% ipython --no-banner

In [1]: import numpy as np

In [2]: import numpy.linalg as la

In [3]: np.set_printoptions(precision=2, suppress=True, linewidth=140)

In [4]: m1 = np.loadtxt("sample0.csv", delimiter=",")

In [5]: m1
Out[5]: 
array([[ 1., -1.,  1., -1., -1.,  1., -1.,  1.],
       [ 1.,  1.,  1.,  1.,  1.,  1.,  1.,  1.],
       [ 1.,  1., -1., -1.,  1.,  1., -1., -1.]])

In [6]: t = np.radians(60)

In [7]: R = np.eye(8)

In [8]: R[2, 2] = R[4, 4] = np.cos(t)

In [9]: R[2, 4], R[4, 2] = -np.sin(t), np.sin(t)

In [10]: R
Out[10]: 
array([[ 1.  ,  0.  ,  0.  ,  0.  ,  0.  ,  0.  ,  0.  ,  0.  ],
       [ 0.  ,  1.  ,  0.  ,  0.  ,  0.  ,  0.  ,  0.  ,  0.  ],
       [ 0.  ,  0.  ,  0.5 ,  0.  , -0.87,  0.  ,  0.  ,  0.  ],
       [ 0.  ,  0.  ,  0.  ,  1.  ,  0.  ,  0.  ,  0.  ,  0.  ],
       [ 0.  ,  0.  ,  0.87,  0.  ,  0.5 ,  0.  ,  0.  ,  0.  ],
       [ 0.  ,  0.  ,  0.  ,  0.  ,  0.  ,  1.  ,  0.  ,  0.  ],
       [ 0.  ,  0.  ,  0.  ,  0.  ,  0.  ,  0.  ,  1.  ,  0.  ],
       [ 0.  ,  0.  ,  0.  ,  0.  ,  0.  ,  0.  ,  0.  ,  1.  ]])

In [11]: B = m1 @ R.T

In [12]: np.allclose(la.norm(m1, axis=1), la.norm(B, axis=1))
Out[12]: True

In [13]: B
Out[13]: 
array([[ 1.  , -1.  ,  1.37, -1.  ,  0.37,  1.  , -1.  ,  1.  ],
       [ 1.  ,  1.  , -0.37,  1.  ,  1.37,  1.  ,  1.  ,  1.  ],
       [ 1.  ,  1.  , -1.37, -1.  , -0.37,  1.  , -1.  , -1.  ]])

In [14]: vec = np.array([1, 1, 1, 1, 1, 2, 0, 2])

In [15]: m1 @ np.ones(8)
Out[15]: array([0., 8., 0.])

In [16]: (m1 * vec).sum(axis=1)
Out[16]: array([3., 9., 1.])

In [17]: np.sign((m1 @ vec).round(6))
Out[17]: array([1., 1., 1.])

In [18]: m1 @ (2 * vec)
Out[18]: array([ 6., 18.,  2.])

In [19]: la.norm(m1 @ vec) <= la.norm(m1, 2) * la.norm(vec) + 1e-9
Out[19]: np.True_

In [20]: m1 @ vec
Out[20]: array([3., 9., 1.])

In [21]: B = m1[0, 0] * m1[1:] - np.outer(m1[1:, 0], m1[0])

In [22]: B
Out[22]: 
array([[ 0.,  2.,  0.,  2.,  2.,  0.,  2.,  0.],
       [ 0.,  2., -2.,  0.,  2.,  0.,  0., -2.]])

In [23]: print(m1[:, 0] / m1[0, 0])
[1. 1. 1.]

In [24]: M = np.load("block15.npy")

In [25]: M
Out[25]: 
array([[0.5 , 0.5 , 0.  , 0.  , 0.  ],
       [0.  , 0.25, 0.25, 0.25, 0.25],
       [0.  , 0.  , 1.  , 0.  , 0.  ],
       [0.  , 0.33, 0.  , 0.33, 0.33],
       [0.  , 0.  , 0.5 , 0.  , 0.5 ]])

In [26]: rk = la.matrix_rank(M)

In [27]: rk
Out[27]: np.int64(4)

In [28]: null = la.svd(M)[2][rk:].T

In [29]: np.allclose(M @ null, 0)
Out[29]: True

In [30]: print(np.round(M @ null, 2) + 0)
[[0.]
 [0.]
 [0.]
 [0.]
 [0.]]

In [31]: [int(la.matrix_rank(M[:, :j + 1])) for j in range(5)]
Out[31]: [1, 2, 3, 3, 4]

In [32]: la.lstsq(M[:-1].T, M[-1])[2]
Out[32]: np.int32(3)

In [33]: np.unique(M.round(6), axis=0).shape
Out[33]: (5, 5)

In [34]: np.allclose(M[:-1].T @ la.lstsq(M[:-1].T, M[-1])[0], M[-1])
Out[34]: False

In [35]: round(float(np.trace(la.pinv(M) @ M)), 2)
Out[35]: 4.0

In [36]: Uu, sigma, vt = la.svd(M)

In [37]: print(np.argmax(sigma[:-1] / (sigma[1:] + 1e-6)) + 1)
4

In [38]: sigma.round(2) + 0
Out[38]: array([1.2 , 0.84, 0.59, 0.31, 0.  ])

In [39]: B = Uu[:, :4] @ np.diag(sigma[:4]) @ vt[:4]

In [40]: round(float(la.norm(M - B) / la.norm(M)), 2)
Out[40]: 0.0

In [41]: print(la.matrix_rank(B))
4

In [42]: round(float(la.norm(M - B, 2)), 2), np.round(sigma[4], 2)
Out[42]: (0.0, np.float64(0.0))

In [43]: t = np.radians(180)

In [44]: R = np.eye(5)

In [45]: R[0, 0] = R[2, 2] = np.cos(t)

In [46]: R[0, 2], R[2, 0] = -np.sin(t), np.sin(t)

In [47]: R.round(2) + 0
Out[47]: 
array([[-1.,  0.,  0.,  0.,  0.],
       [ 0.,  1.,  0.,  0.,  0.],
       [ 0.,  0., -1.,  0.,  0.],
       [ 0.,  0.,  0.,  1.,  0.],
       [ 0.,  0.,  0.,  0.,  1.]])

In [48]: B = M @ R.T

In [49]: print(np.round(la.svd(M, compute_uv=False), 2) + 0, np.round(la.svd(B, compute_uv=False), 2) + 0)
[1.2  0.84 0.59 0.31 0.  ] [1.2  0.84 0.59 0.31 0.  ]

In [50]: round(float(la.det(R)), 2), np.trace(R)
Out[50]: (1.0, np.float64(1.0))

In [51]: B.round(2) + 0
Out[51]: 
array([[-0.5 ,  0.5 ,  0.  ,  0.  ,  0.  ],
       [ 0.  ,  0.25, -0.25,  0.25,  0.25],
       [ 0.  ,  0.  , -1.  ,  0.  ,  0.  ],
       [ 0.  ,  0.33,  0.  ,  0.33,  0.33],
       [ 0.  ,  0.  , -0.5 ,  0.  ,  0.5 ]])

In [52]: X = np.loadtxt("m.csv", delimiter=",")

In [53]: X
Out[53]: 
array([[1.  , 0.2 , 0.04, 0.01, 0.  ],
       [0.2 , 1.  , 0.2 , 0.04, 0.01],
       [0.04, 0.2 , 1.  , 0.2 , 0.04],
       [0.01, 0.04, 0.2 , 1.  , 0.2 ],
       [0.  , 0.01, 0.04, 0.2 , 1.  ]])

In [54]: B = X / np.sqrt((X ** 2).mean(axis=1, keepdims=True))

In [55]: la.matrix_rank(B) == la.matrix_rank(X)
Out[55]: np.True_

In [56]: la.matrix_rank(X - X.mean(axis=1, keepdims=True))
Out[56]: np.int64(4)

In [57]: vec = np.ones(5)

In [58]: for _ in range(6):
    ...:     vec = X @ vec
    ...:     vec /= la.norm(vec)
    ...:     print(round(vec @ X @ vec, 2))
    ...: 
1.39
1.39
1.4
1.4
1.4
1.4

In [59]: vec
Out[59]: array([0.33, 0.49, 0.55, 0.49, 0.33])

In [60]: vec = np.array([3, 3, 1, 0, 2])

In [61]: h1 = np.maximum(X @ vec, 0)

In [62]: print(np.flatnonzero(h1 > 1e-9))
[0 1 2 3 4]

In [63]: h1
Out[63]: array([3.64, 3.82, 1.8 , 0.75, 2.07])

In [64]: np.tanh(X @ vec)
Out[64]: array([1.  , 1.  , 0.95, 0.64, 0.97])

In [65]: X.T @ h1
Out[65]: array([4.48, 4.96, 2.94, 1.71, 2.33])

In [66]: X * (h1 > 1e-9)[:, None]
Out[66]: 
array([[1.  , 0.2 , 0.04, 0.01, 0.  ],
       [0.2 , 1.  , 0.2 , 0.04, 0.01],
       [0.04, 0.2 , 1.  , 0.2 , 0.04],
       [0.01, 0.04, 0.2 , 1.  , 0.2 ],
       [0.  , 0.01, 0.04, 0.2 , 1.  ]])

In [67]: E = np.loadtxt("run11.csv", delimiter=",")

In [68]: print(E)
[[-0.65  0.25 -0.51  0.41  0.3 ]
 [-0.28 -0.06 -0.16 -0.87  0.36]
 [ 0.28 -0.26 -0.82 -0.1  -0.41]
 [ 0.    0.86 -0.02 -0.24 -0.44]
 [ 0.65  0.34 -0.22  0.07  0.64]]

In [69]: q = E.astype(float).copy()

In [70]: for j in range(5):
    ...:     q[:, j] -= q[:, :j] @ (q[:, :j].T @ q[:, j])
    ...:     q[:, j] /= la.norm(q[:, j])
    ...: 

In [71]: print(q)
[[-0.65  0.25 -0.51  0.41  0.3 ]
 [-0.28 -0.06 -0.16 -0.87  0.36]
 [ 0.28 -0.26 -0.82 -0.1  -0.41]
 [ 0.    0.86 -0.02 -0.24 -0.44]
 [ 0.65  0.34 -0.22  0.07  0.64]]

In [72]: np.round(q.T @ q, 2) + 0
Out[72]: 
array([[1., 0., 0., 0., 0.],
       [0., 1., 0., 0., 0.],
       [0., 0., 1., 0., 0.],
       [0., 0., 0., 1., 0.],
       [0., 0., 0., 0., 1.]])

In [73]: rng = np.random.default_rng(375900)

In [74]: labels = rng.permutation(5)

In [75]: labels
Out[75]: array([2, 0, 3, 1, 4])

In [76]: B = q[labels][:, labels]

In [77]: print(np.sort(np.abs(la.eigvals(B))))
[1. 1. 1. 1. 1.]

In [78]: np.round(np.trace(B), 2)
Out[78]: np.float64(-1.13)

In [79]: round(float(la.det(B)), 2), round(float(la.det(q[labels])), 2)
Out[79]: (1.0, -1.0)

In [80]: B
Out[80]: 
array([[-0.82,  0.28, -0.1 , -0.26, -0.41],
       [-0.51, -0.65,  0.41,  0.25,  0.3 ],
       [-0.02,  0.  , -0.24,  0.86, -0.44],
       [-0.16, -0.28, -0.87, -0.06,  0.36],
       [-0.22,  0.65,  0.07,  0.34,  0.64]])

In [81]: cov = E.T @ E

In [82]: (E @ E.T).shape
Out[82]: (5, 5)

In [83]: np.trace(cov), (E ** 2).sum()
Out[83]: (np.float64(5.0), np.float64(5.0))

In [84]: la.matrix_rank(cov)
Out[84]: np.int64(5)

In [85]: u = np.array([-3, 2, -4, -2, 1])

In [86]: B = E + np.outer(u, np.eye(5)[0])

In [87]: la.matrix_rank(B - E)
Out[87]: np.int64(1)

In [88]: print(B)
[[-3.65  0.25 -0.51  0.41  0.3 ]
 [ 1.72 -0.06 -0.16 -0.87  0.36]
 [-3.72 -0.26 -0.82 -0.1  -0.41]
 [-2.    0.86 -0.02 -0.24 -0.44]
 [ 1.65  0.34 -0.22  0.07  0.64]]

In [89]: la.matrix_rank(la.inv(B) - la.inv(E), tol=1e-8)
Out[89]: np.int64(1)

In [90]: print(np.round(la.det(B) / la.det(E), 2), round(float(1 + la.solve(E, u)[0]), 2))
1.89 1.89

In [91]: u, v = B[2], B[3]

In [92]: round(u @ u, 2)
Out[92]: np.float64(14.73)

In [93]: p = (u @ v) / (u @ u) * u

In [94]: np.round(np.outer(u, v), 2) + 0
Out[94]: 
array([[ 7.43, -3.21,  0.09,  0.89,  1.64],
       [ 0.53, -0.23,  0.01,  0.06,  0.12],
       [ 1.64, -0.71,  0.02,  0.2 ,  0.36],
       [ 0.2 , -0.08,  0.  ,  0.02,  0.04],
       [ 0.83, -0.36,  0.01,  0.1 ,  0.18]])

In [95]: mat = np.load("w.npy")

In [96]: mat
Out[96]: 
array([[-1,  0,  0,  0,  0],
       [ 0,  0,  0,  0,  0],
       [ 0,  0, -2,  0,  0],
       [ 0,  0,  0,  0,  0],
       [ 0,  0,  0,  0, -1]])

In [97]: np.allclose(mat[:-1].T @ la.lstsq(mat[:-1].T, mat[-1])[0], mat[-1])
Out[97]: False

In [98]: print(np.round(np.trace(la.pinv(mat) @ mat), 2))
3.0

In [99]: la.lstsq(mat[:-1].T, mat[-1])[2]
Out[99]: np.int32(2)

In [100]: np.abs(np.diag(la.qr(mat)[1])) > 1e-9
Out[100]: array([ True, False,  True, False,  True])

In [101]: print(mat @ mat.T)
[[1 0 0 0 0]
 [0 0 0 0 0]
 [0 0 4 0 0]
 [0 0 0 0 0]
 [0 0 0 0 1]]

In [102]: la.svd(mat, compute_uv=False)
Out[102]: array([2., 1., 1., 0., 0.])

In [103]: mat[:, 2] @ mat[:, 4]
Out[103]: np.int64(0)

In [104]: print(mat.T @ mat)
[[1 0 0 0 0]
 [0 0 0 0 0]
 [0 0 4 0 0]
 [0 0 0 0 0]
 [0 0 0 0 1]]

In [105]: K = np.array([[-0.8, 0.0, 0.6, 0.0, -1.0],
     ...:     [0.4, 2.1, -0.2, -0.4, -0.5],
     ...:     [-1.2, -0.9, -0.8, 0.0, 0.2],
     ...:     [0.9, 0.3, 0.3, 1.2, 1.0]])

In [106]: print(K)
[[-0.8  0.   0.6  0.  -1. ]
 [ 0.4  2.1 -0.2 -0.4 -0.5]
 [-1.2 -0.9 -0.8  0.   0.2]
 [ 0.9  0.3  0.3  1.2  1. ]]

In [107]: t = np.radians(72)

In [108]: R = np.eye(5)

In [109]: R[0, 0] = R[2, 2] = np.cos(t)

In [110]: R[0, 2], R[2, 0] = -np.sin(t), np.sin(t)

In [111]: R
Out[111]: 
array([[ 0.31,  0.  , -0.95,  0.  ,  0.  ],
       [ 0.  ,  1.  ,  0.  ,  0.  ,  0.  ],
       [ 0.95,  0.  ,  0.31,  0.  ,  0.  ],
       [ 0.  ,  0.  ,  0.  ,  1.  ,  0.  ],
       [ 0.  ,  0.  ,  0.  ,  0.  ,  1.  ]])

In [112]: B = K @ R.T

In [113]: np.round(la.det(R), 2), round(float(np.trace(R)), 2)
Out[113]: (np.float64(1.0), 3.62)

In [114]: np.abs(B - K).max(axis=0)
Out[114]: array([1.59, 0.  , 1.18, 0.  , 0.  ])

In [115]: u = np.array([1, -1])

In [116]: np.convolve(K[1], u)
Out[116]: array([ 0.4,  1.7, -2.3, -0.2, -0.1,  0.5])

In [117]: np.array([np.convolve(row, u, "same") for row in K])
Out[117]: 
array([[-0.8,  0.8,  0.6, -0.6, -1. ],
       [ 0.4,  1.7, -2.3, -0.2, -0.1],
       [-1.2,  0.3,  0.1,  0.8,  0.2],
       [ 0.9, -0.6,  0. ,  0.9, -0.2]])

In [118]: np.cross(K[1, :3], K[0, :3])
Out[118]: array([ 1.26, -0.08,  1.68])

In [119]: J = np.load("mat.npy")

In [120]: J
Out[120]: 
array([[0, 1, 1, 1],
       [1, 0, 0, 1],
       [1, 0, 0, 1],
       [1, 1, 1, 0]])

In [121]: print([round(float(x), 2) for x in la.svd(J, compute_uv=False)[:3]])
[2.56, 1.56, 1.0]

In [122]: rk = la.matrix_rank(J)

In [123]: print(rk)
3

In [124]: null = la.svd(J)[2][rk:].T

In [125]: [int(la.matrix_rank(J[:i])) for i in range(1, len(J) + 1)]
Out[125]: [1, 2, 2, 3]

In [126]: print([int(la.matrix_rank(np.delete(J, i, axis=0))) for i in range(4)])
[2, 3, 3, 2]

In [127]: np.allclose(J @ null, 0)
Out[127]: True

In [128]: B = J + rng.integers(-2, 3, (4, 3)) @ rng.integers(-2, 3, (3, 4))

In [129]: B
Out[129]: 
array([[ 1,  0, -3, -1],
       [-1,  2,  8,  5],
       [ 3,  2,  6,  5],
       [ 6,  3,  4,  2]])

In [130]: print(np.abs(B - J).sum(axis=1))
[ 8 16 14 12]

In [131]: np.round(la.svd(B - J, compute_uv=False), 2) + 0
Out[131]: array([13.31,  5.87,  0.55,  0.  ])

In [132]: la.norm(B, axis=1)
Out[132]: array([3.32, 9.7 , 8.6 , 8.06])

In [133]: B[3] @ B[1]
Out[133]: np.int64(42)

In [134]: round(la.norm(B) ** 2 / la.norm(B, 2) ** 2, 2)
Out[134]: np.float64(1.2)

In [135]: la.norm(B, axis=0)
Out[135]: array([ 6.86,  4.12, 11.18,  7.42])

In [136]: round(la.norm(B[3], 1), 2), round(float(la.norm(B[3], np.inf)), 2)
Out[136]: (np.float64(15.0), 6.0)

In [137]: round(la.norm(B, "nuc"), 2)
Out[137]: np.float64(22.48)

In [138]: print(round(la.norm(B, 1), 2), np.round(la.norm(B, np.inf), 2))
21.0 16.0

In [139]: print(la.norm(B, axis=1).argmax())
1

In [140]: vec = np.array([3, -3, -3, -1])

In [141]: J @ np.ones(4)
Out[141]: array([3., 2., 2., 3.])

In [142]: J @ vec
Out[142]: array([-7,  2,  2, -3])

In [143]: J * vec
Out[143]: 
array([[ 0, -3, -3, -1],
       [ 3,  0,  0, -1],
       [ 3,  0,  0, -1],
       [ 3, -3, -3,  0]])

In [144]: print(np.einsum("ij,j->i", J, vec))
[-7  2  2 -3]

In [145]: print(la.norm(J @ vec) <= la.norm(J, 2) * la.norm(vec) + 1e-9)
True

In [146]: J @ (2 * vec)
Out[146]: array([-14,   4,   4,  -6])

In [147]: q, _ = la.qr(np.array([[-1.1, -1.0, -0.8, -1.4],
     ...:     [0.2, -1.1, 0.8, 1.1],
     ...:     [-1.4, 0.3, 0.1, 1.3],
     ...:     [2.0, 0.5, 0.9, -0.6]]))

In [148]: F = q[:, :4]

In [149]: F
Out[149]: 
array([[-0.41, -0.52,  0.42,  0.62],
       [ 0.07, -0.76, -0.63, -0.16],
       [-0.52,  0.39, -0.64,  0.41],
       [ 0.74,  0.06, -0.15,  0.65]])

In [150]: B = F / la.norm(F, axis=1, keepdims=True)

In [151]: cov = B @ B.T

In [152]: cov.round(2) + 0
Out[152]: 
array([[1., 0., 0., 0.],
       [0., 1., 0., 0.],
       [0., 0., 1., 0.],
       [0., 0., 0., 1.]])

In [153]: (np.abs(cov) > 0.9).astype(int)
Out[153]: 
array([[1, 0, 0, 0],
       [0, 1, 0, 0],
       [0, 0, 1, 0],
       [0, 0, 0, 1]])

In [154]: np.degrees(np.arccos(np.clip(cov[2, 1], -1, 1)))
Out[154]: np.float64(90.0)

In [155]: (cov - 2 * np.eye(4)).round(6).argmax(axis=1)
Out[155]: array([1, 0, 0, 0])

In [156]: print(cov[2].round(2) + 0)
[0. 0. 1. 0.]
